$ ipython --no-banner

In [1]: import numpy as np

In [2]: np.set_printoptions(precision=2, suppress=True, linewidth=140)

In [3]: def rnd(a):
   ...:     return np.round(a, 2) + 0
   ...: 

In [4]: mat = np.loadtxt("dump.csv", delimiter=",")

In [5]: mat
Out[5]: 
array([[ 5.,  2.,  0.,  0.,  0.],
       [ 2., 17.,  1.,  1.,  0.],
       [ 1.,  0.,  7.,  1.,  0.],
       [ 0.,  1.,  2., 12.,  0.],
       [ 1.,  0.,  0.,  1.,  0.]])

In [6]: T = np.stack([mat, -1 * mat, mat[::-1]])

In [7]: (T @ mat.T).shape
Out[7]: (3, 5, 5)

In [8]: T.shape
Out[8]: (3, 5, 5)

In [9]: rnd(np.linalg.norm(T, axis=(1, 2)))
Out[9]: array([22.93, 22.93, 22.93])

In [10]: np.linalg.matrix_rank(T.reshape(3, -1))
Out[10]: np.int64(2)

In [11]: feats = np.array([[0.19, 0.88, 0.64], [0.1, 1.1, 0.4], [-0.3, 0.4, 0.2]])

In [12]: feats
Out[12]: 
array([[ 0.19,  0.88,  0.64],
       [ 0.1 ,  1.1 ,  0.4 ],
       [-0.3 ,  0.4 ,  0.2 ]])

In [13]: np.trace(mat)
Out[13]: np.float64(41.0)

In [14]: print(rnd(np.abs(np.linalg.eigvals(mat)).max()))
17.54

In [15]: print(rnd(np.sort(np.abs(np.linalg.eigvals(mat)))))
[ 0.    4.73  6.58 12.15 17.54]

In [16]: (mat + mat.T) / 2
Out[16]: 
array([[ 5. ,  2. ,  0.5,  0. ,  0.5],
       [ 2. , 17. ,  0.5,  1. ,  0. ],
       [ 0.5,  0.5,  7. ,  1.5,  0. ],
       [ 0. ,  1. ,  1.5, 12. ,  0.5],
       [ 0.5,  0. ,  0. ,  0.5,  0. ]])

In [17]: B = np.array([[0, -1, 2], [0, 1, 0], [0, 0, 1]])

In [18]: B[-1] = B[0]

In [19]: arr = B + 0.05 * np.eye(3)

In [20]: arr
Out[20]: 
array([[ 0.05, -1.  ,  2.  ],
       [ 0.  ,  1.05,  0.  ],
       [ 0.  , -1.  ,  2.05]])

In [21]: w, vecs = np.linalg.eig(arr)

In [22]: rnd(np.prod(w))
Out[22]: np.float64(0.11)

In [23]: arr @ vecs[:, 0] - w[0] * vecs[:, 0]
Out[23]: array([0., 0., 0.])

In [24]: rnd(np.sort(np.linalg.eigvals(arr.T)))
Out[24]: array([0.05, 1.05, 2.05])

In [25]: rnd(np.sort(np.linalg.eigvals(np.linalg.inv(arr))))
Out[25]: array([ 0.49,  0.95, 20.  ])

In [26]: rnd(np.sort(np.linalg.eigvals(arr @ arr)))
Out[26]: array([0. , 1.1, 4.2])

In [27]: data = 0.5 ** np.abs(np.subtract.outer(np.arange(4), np.arange(4)))

In [28]: rnd(data)
Out[28]: 
array([[1.  , 0.5 , 0.25, 0.12],
       [0.5 , 1.  , 0.5 , 0.25],
       [0.25, 0.5 , 1.  , 0.5 ],
       [0.12, 0.25, 0.5 , 1.  ]])

In [29]: rng = np.random.default_rng(8397)

In [30]: idx = rng.permutation(4)

In [31]: idx
Out[31]: array([1, 0, 2, 3])

In [32]: B = data[idx][:, idx]

In [33]: np.trace(B)
Out[33]: np.float64(4.0)

In [34]: rnd(B)
Out[34]: 
array([[1.  , 0.5 , 0.5 , 0.25],
       [0.5 , 1.  , 0.25, 0.12],
       [0.5 , 0.25, 1.  , 0.5 ],
       [0.25, 0.12, 0.5 , 1.  ]])

In [35]: rnd(np.einsum("ij,ji->", data, data))
Out[35]: np.float64(5.78)

In [36]: np.einsum("ii->", data)
Out[36]: np.float64(4.0)

In [37]: print(rnd(np.linalg.det(2 * data)), rnd(np.linalg.det(data)))
6.75 0.42

In [38]: rnd(np.linalg.eigvals(data))
Out[38]: array([2.09, 1.  , 0.54, 0.38])

In [39]: proj = np.triu(np.array([[2, 1, 1], [0, 2, 0], [2, 1, 0]]), 1) + np.eye(3)

In [40]: B = proj @ arr @ np.linalg.inv(proj)

In [41]: np.trace(B), np.trace(arr)
Out[41]: (np.float64(3.15), np.float64(3.15))

In [42]: f = np.array([2, 0, 0])

In [43]: np.convolve(data[1], f)
Out[43]: array([1. , 2. , 1. , 0.5, 0. , 0. ])

In [44]: print(rnd(np.correlate(data[1], data[2], "full")))
[0.25 1.   1.5  1.25 0.75 0.25 0.06]

In [45]: rnd(np.polyval(f, data[1]))
Out[45]: array([0.5 , 2.  , 0.5 , 0.12])

In [46]: print(rnd(np.cross(data[1, :3], data[2, :3])))
[ 0.75 -0.38  0.  ]

In [47]: x0 = np.ones(4)

In [48]: for _ in range(6):
    ...:     x0 = data @ x0
    ...:     x0 /= np.linalg.norm(x0)
    ...:     print(round(x0 @ data @ x0, 2))
    ...: 
2.08
2.09
2.09
2.09
2.09
2.09

In [49]: rnd(x0)
Out[49]: array([0.44, 0.56, 0.56, 0.44])

In [50]: print(rnd(np.linalg.eigvalsh(data)[-1]))
2.09

In [51]: W0 = np.load("block12.npy")

In [52]: print(W0)
[[-2.  1.  1.  1.]
 [ 1. -2.  1.  1.]
 [ 1.  1. -2.  1.]
 [ 1.  1.  1. -2.]]

In [53]: # equal to its transpose

In [54]: w, vecs = np.linalg.eig(W0)

In [55]: rnd(w)
Out[55]: array([-3.,  1., -3., -3.])

In [56]: rnd(np.sort(np.linalg.eigvals(W0 @ W0)))
Out[56]: array([1.+0.j, 9.+0.j, 9.+0.j, 9.+0.j])

In [57]: rnd(np.sort(np.linalg.eigvals(W0.T)))
Out[57]: array([-3., -3., -3.,  1.])

In [58]: rnd(W0 @ vecs[:, 0] - w[0] * vecs[:, 0])
Out[58]: array([0., 0., 0., 0.])

In [59]: rnd(np.sort(np.linalg.eigvals(np.linalg.inv(W0))))
Out[59]: array([-0.33, -0.33, -0.33,  1.  ])

In [60]: O, vecs = np.linalg.qr(arr[:, :2])[0], np.linalg.qr(arr[:, 2:])[0]

In [61]: s = np.linalg.svd(O.T @ vecs, compute_uv=False)

In [62]: rnd(np.linalg.norm(O @ O.T - vecs @ vecs.T, 2))
Out[62]: np.float64(1.0)

In [63]: print((s > 0.9).sum())
0

In [64]: rnd(s)
Out[64]: array([0.86])

In [65]: print(rnd(np.degrees(np.arccos(s.clip(0, 1)))))
[31.22]

In [66]: O, Rm = np.linalg.qr(W0)

In [67]: rnd(O @ Rm)
Out[67]: 
array([[-2.,  1.,  1.,  1.],
       [ 1., -2.,  1.,  1.],
       [ 1.,  1., -2.,  1.],
       [ 1.,  1.,  1., -2.]])

In [68]: rnd(abs(Rm[0, 0])), rnd(np.linalg.norm(W0[:, 0]))
Out[68]: (np.float64(2.65), np.float64(2.65))

In [69]: np.allclose(Rm.T @ Rm, W0.T @ W0)
Out[69]: True

In [70]: X = np.load("arr.npy")

In [71]: X
Out[71]: 
array([[ 0.3,  1. ,  0. ,  3. , -1. ],
       [ 3. ,  1.3, -1. , -3. , -2. ],
       [ 2. ,  1. , -0.7, -3. ,  1. ],
       [-2. , -1. ,  2. ,  2.3,  3. ],
       [ 0. ,  1. ,  0. ,  3. , -0.7]])

In [72]: f, v = X[4], X[3]

In [73]: f @ f
Out[73]: np.float64(10.49)

In [74]: f @ v
Out[74]: np.float64(3.8)

In [75]: pr = (f @ v) / (f @ f) * f

In [76]: (v - pr) @ f
Out[76]: np.float64(0.0)

In [77]: print(rnd(v - pr))
[-2.   -1.36  2.    1.21  3.25]

In [78]: rnd(pr)
Out[78]: array([ 0.  ,  0.36,  0.  ,  1.09, -0.25])

In [79]: x0 = np.array([-8, -4, 1, -8, -1])

In [80]: y = X @ x0

In [81]: rnd(y)
Out[81]: array([-29.4,  -4.2,   2.3,   0.6, -27.3])

In [82]: rnd(np.linalg.solve(X, X[:, 1]))
Out[82]: array([0., 1., 0., 0., 0.])

In [83]: rnd(np.linalg.solve(X.T, X[3]))
Out[83]: array([0., 0., 0., 1., 0.])

In [84]: rnd(np.linalg.solve(X, y + X[:, 0]))
Out[84]: array([-7., -4.,  1., -8., -1.])

In [85]: proj = np.triu(np.array([[1, -2, -3, -2, 3],
    ...:     [5, -2, 5, -3, 1],
    ...:     [1, -4, 2, -3, -5],
    ...:     [-4, 5, 1, 5, -2],
    ...:     [2, 2, 2, 4, 3]]), 1) + np.eye(5)

In [86]: B = proj @ X @ np.linalg.inv(proj)

In [87]: np.linalg.matrix_rank(B)
Out[87]: np.int64(5)

In [88]: rnd(proj @ X - X @ proj)
Out[88]: 
array([[ -8.,   0.,  -4.,  23.,  -3.],
       [ 16.,  15.,  -7., -12., -26.],
       [  6.,   2.,  -5., -17., -22.],
       [  0.,  -6.,  -1.,  -7.,  23.],
       [  0.,   0.,  -5.,   3.,   5.]])

In [89]: m1 = np.load("sample16.npy")

In [90]: m1
Out[90]: 
array([[0, 0, 0, 0],
       [0, 0, 3, 3],
       [0, 2, 4, 5],
       [0, 5, 4, 4]])

In [91]: left, s, Vh = np.linalg.svd(m1)

In [92]: np.argmax(s[:-1] / (s[1:] + 1e-6)) + 1
Out[92]: np.int64(3)

In [93]: rnd(s)
Out[93]: array([10.55,  2.93,  0.49,  0.  ])

In [94]: B = left[:, :3] @ np.diag(s[:3]) @ Vh[:3]

In [95]: rnd(np.linalg.norm(m1 - B, 2)), s[3]
Out[95]: (np.float64(0.0), np.float64(0.0))

In [96]: print(rnd(np.abs(m1 - B).max()))
0.0

In [97]: print(rnd(B))
[[0. 0. 0. 0.]
 [0. 0. 3. 3.]
 [0. 2. 4. 5.]
 [0. 5. 4. 4.]]

In [98]: [round(float(x), 2) for x in np.linalg.svd(m1, compute_uv=False)[:3]]
Out[98]: [10.55, 2.93, 0.49]
